>>> import numpy as np
>>> import numpy.linalg as la
>>> np.set_printoptions(precision=2, suppress=True, linewidth=200)
>>> rnd = lambda a: np.round(a, 2) + 0
>>> arr = np.load("dump.npy")
>>> arr
array([[ -9,   6,  -1,   3,  -8,   2,  -1,   1],
       [ -7,   1,  -4,   6,  -8,   2,   2,  -4],
       [ -9,   1,  -1,  -1, -11,   6,  -2,  -3],
       [ -3,  -9,  -3,   0,  -6,   5,  -1,  -4],
       [  1,   3,   3,  -6,  -3, -10,   2,   4],
       [ -2,   2,   0,   6,  -9,   1,  -2,  -3],
       [ -1,   5,   4,  -4,  -5,  -4,  -3,   2],
       [  3,   0,   4,  -2,  -7, -10,  -2,   5],
       [ -8,  10,   1,   0,  -7,  -4,  -1,  -2],
       [  0,  -5,   0,  -4,  -3,   4,  -1,  -4],
       [-10,   6,   6,  -9, -13,  -4, -10,   5],
       [ -8,   0,   1,  -5, -20,  -2,   0,   1],
       [ -1,   5,   4,  -4,  -5,  -4,  -3,   2],
       [  0,  -5,   0,  -4,  -3,   4,  -1,  -4],
       [  0,   0,   0,   0,   0,   0,   0,   0],
       [  0,   8,   4,  -6, -11,  -8,   4,   0],
       [  5,  -2,   1,  -4,  -1,  -5,   5,   2],
       [-13,   7,   0,   3, -16,  -1,  -4,   3],
       [ -7,   1,  -4,   6,  -8,   2,   2,  -4],
       [ -5,   1,   0,   1,  -3,   1,  -3,   5],
       [  0,  -5,   0,  -4,  -3,   4,  -1,  -4],
       [  4,   3,   5,  -8,  -6,  -9,   2,   4],
       [ -7,   1,  -1,   2,  -5,  -4,  -3,   2],
       [ -4,   1,   1,   0,  -8,  -3,  -3,   2],
       [ -4,   5,   2,  -2,  -2,  -5,  -3,   2],
       [ -7,   3,   0,   7, -12,   2,  -5,   2],
       [  0,  -5,   0,  -4,  -3,   4,  -1,  -4],
       [-10,   6,   6,  -9, -13,  -4, -10,   5],
       [  0,  -5,   0,  -4,  -3,   4,  -1,  -4],
       [  5,  -2,   1,  -4,  -1,  -5,   5,   2],
       [  0,   0,   0,   0,   0,   0,   0,   0],
       [  2,  -3,   1,   4,  -4,   0,  -4,   1],
       [  7, -10,   2,  -4,  -8,  -1,   0,  -1],
       [  4,   3,   5,  -8,  -6,  -9,   2,   4],
       [ -3,  -4,  -3,   4,  -3,   1,   0,   0],
       [ -5,  10,   6,  -6,  -7,  -9,  -6,   4],
       [  0,   0,   0,   0,   0,   0,   0,   0],
       [ -7,   1,  -1,   2,  -5,  -4,  -3,   2],
       [ -1,  -7,  -2,   8,  -7,   1,  -4,   1],
       [ -5,  10,   6,  -6,  -7,  -9,  -6,   4]])
>>> C2 = np.cov(arr, rowvar=False)
>>> rnd(np.corrcoef(arr[:, 7], arr[:, 4])[0, 1])
np.float64(-0.17)
>>> np.median(arr, axis=0)
array([-1.5,  1. ,  0. , -2. , -6. , -1. , -1. ,  1. ])
>>> rnd(la.eigvalsh(C2)[::-1])
array([56.67, 43.67, 15.28,  9.88,  8.54,  3.07,  1.47,  0.  ])
>>> np.argwhere(np.triu(np.abs(np.corrcoef(arr.T)) > 0.8, 1))
array([], shape=(0, 2), dtype=int64)
>>> C2.shape
(8, 8)
>>> rnd(arr.std(axis=0))
array([4.76, 4.99, 2.71, 4.55, 4.37, 4.54, 3.26, 3.02])
>>> data = np.loadtxt("out13.csv", delimiter=",")
>>> data
array([[  0.,   1.,  -2.,   0.,  -1.,   1.,  -1.,  -1.,  -2.,  -1.],
       [ -2.,   4.,   1.,  -1.,   1.,   4.,   2.,  -1.,   0.,  -1.],
       [  0.,   2.,   1.,  -1.,  -1.,   4.,   4.,  -4.,   2.,  -3.],
       [ -3.,   0.,  -2.,   0.,  -2.,   3.,   3.,  -7.,   5.,  -3.],
       [ -2.,  -3.,  -4.,  -3.,  -4.,   5.,   1.,  -7.,   5.,  -4.],
       [ -5.,  -4.,  -1.,  -2.,  -7.,   6.,   0.,  -4.,   7.,  -5.],
       [ -2.,  -4.,  -2.,  -5.,  -7.,   8.,   0.,  -6.,   5.,  -5.],
       [ -3.,  -5.,  -4.,  -5.,  -4.,  10.,  -1.,  -8.,   6.,  -4.],
       [ -6.,  -3.,  -6.,  -7.,  -6.,   7.,  -4., -10.,   8.,  -3.],
       [ -9.,  -6.,  -6.,  -7.,  -6.,   7.,  -4., -13.,   9.,  -6.],
       [ -7.,  -9.,  -3.,  -5.,  -5.,   4.,  -3., -12.,  12.,  -5.],
       [ -9.,  -7.,  -4.,  -3.,  -7.,   3.,   0.,  -9.,  15.,  -6.],
       [-10.,  -4.,  -1.,  -2.,  -4.,   2.,  -3., -10.,  16.,  -9.],
       [ -8.,  -2.,  -2.,  -4.,  -7.,   0.,  -5., -11.,  19., -11.],
       [ -5.,  -3.,  -4.,  -6.,  -4.,   2.,  -6., -12.,  22.,  -9.],
       [ -5.,  -2.,  -3.,  -8.,  -5.,   5.,  -5.,  -9.,  21.,  -7.],
       [ -6.,   0.,  -4., -11.,  -8.,   8.,  -8.,  -8.,  24.,  -5.],
       [ -8.,   1.,  -6., -13., -10.,  11.,  -9., -10.,  26.,  -6.],
       [ -6.,  -2.,  -6., -11., -11.,   8., -11., -12.,  23.,  -3.],
       [ -4.,   1.,  -5., -10., -11.,   9., -13., -10.,  25.,  -2.],
       [ -7.,   3.,  -2., -10., -11.,   6., -10.,  -8.,  22.,  -1.],
       [ -9.,   0.,  -1., -10., -14.,   4., -12.,  -7.,  25.,  -2.],
       [ -8.,  -1.,   1.,  -8., -12.,   2., -11., -10.,  28.,   1.],
       [ -6.,  -4.,   1.,  -6., -15.,   3.,  -9.,  -9.,  27.,   4.],
       [ -5.,  -3.,   4.,  -9., -16.,   2., -11., -10.,  25.,   5.],
       [ -2.,  -4.,   6., -10., -17.,   4.,  -9., -11.,  28.,   8.],
       [ -5.,  -7.,   9., -11., -17.,   1.,  -6., -12.,  27.,  10.],
       [ -6.,  -9.,  11., -13., -19.,   3.,  -3., -14.,  29.,   9.],
       [ -4.,  -8.,  10., -10., -16.,   1.,  -2., -14.,  30.,  12.],
       [ -6., -11.,  11.,  -9., -13.,   4.,   0., -12.,  28.,   9.],
       [ -4.,  -9.,  13.,  -8., -13.,   3.,  -1.,  -9.,  29.,   9.],
       [ -7.,  -8.,  11.,  -5., -11.,   2.,  -2., -11.,  30.,   7.],
       [ -9.,  -7.,   8.,  -3., -10.,   4.,   0.,  -9.,  31.,  10.],
       [-12.,  -4.,  11.,  -3., -12.,   6.,   0.,  -9.,  33.,   7.],
       [-14.,  -6.,  11.,   0., -11.,   4.,   0.,  -8.,  31.,   5.],
       [-12.,  -5.,  10.,  -3.,  -8.,   4.,  -1., -11.,  30.,   3.],
       [-13.,  -4.,  11.,  -5., -11.,   1.,   0., -11.,  32.,   0.]])
>>> def softmax(z):
...     e = np.exp(z - z.max(axis=-1, keepdims=True))
...     return e / e.sum(axis=-1, keepdims=True)
... 
>>> rnd(softmax(data).sum(axis=1))
array([1., 1., 1., 1., 1., 1., 1., 1., 1., 1., 1., 1., 1., 1., 1., 1., 1., 1., 1., 1., 1., 1., 1., 1., 1., 1., 1., 1., 1., 1., 1., 1., 1., 1., 1., 1., 1.])
>>> S = data @ data.T / np.sqrt(10)
>>> softmax(S).round(6).argmax(axis=1)
array([ 9, 17, 17, 17, 17, 17, 17, 17, 17, 17, 27, 36, 36, 36, 17, 17, 17, 17, 17, 17, 17, 27, 27, 27, 27, 27, 27, 27, 27, 27, 27, 27, 27, 33, 33, 33, 33])
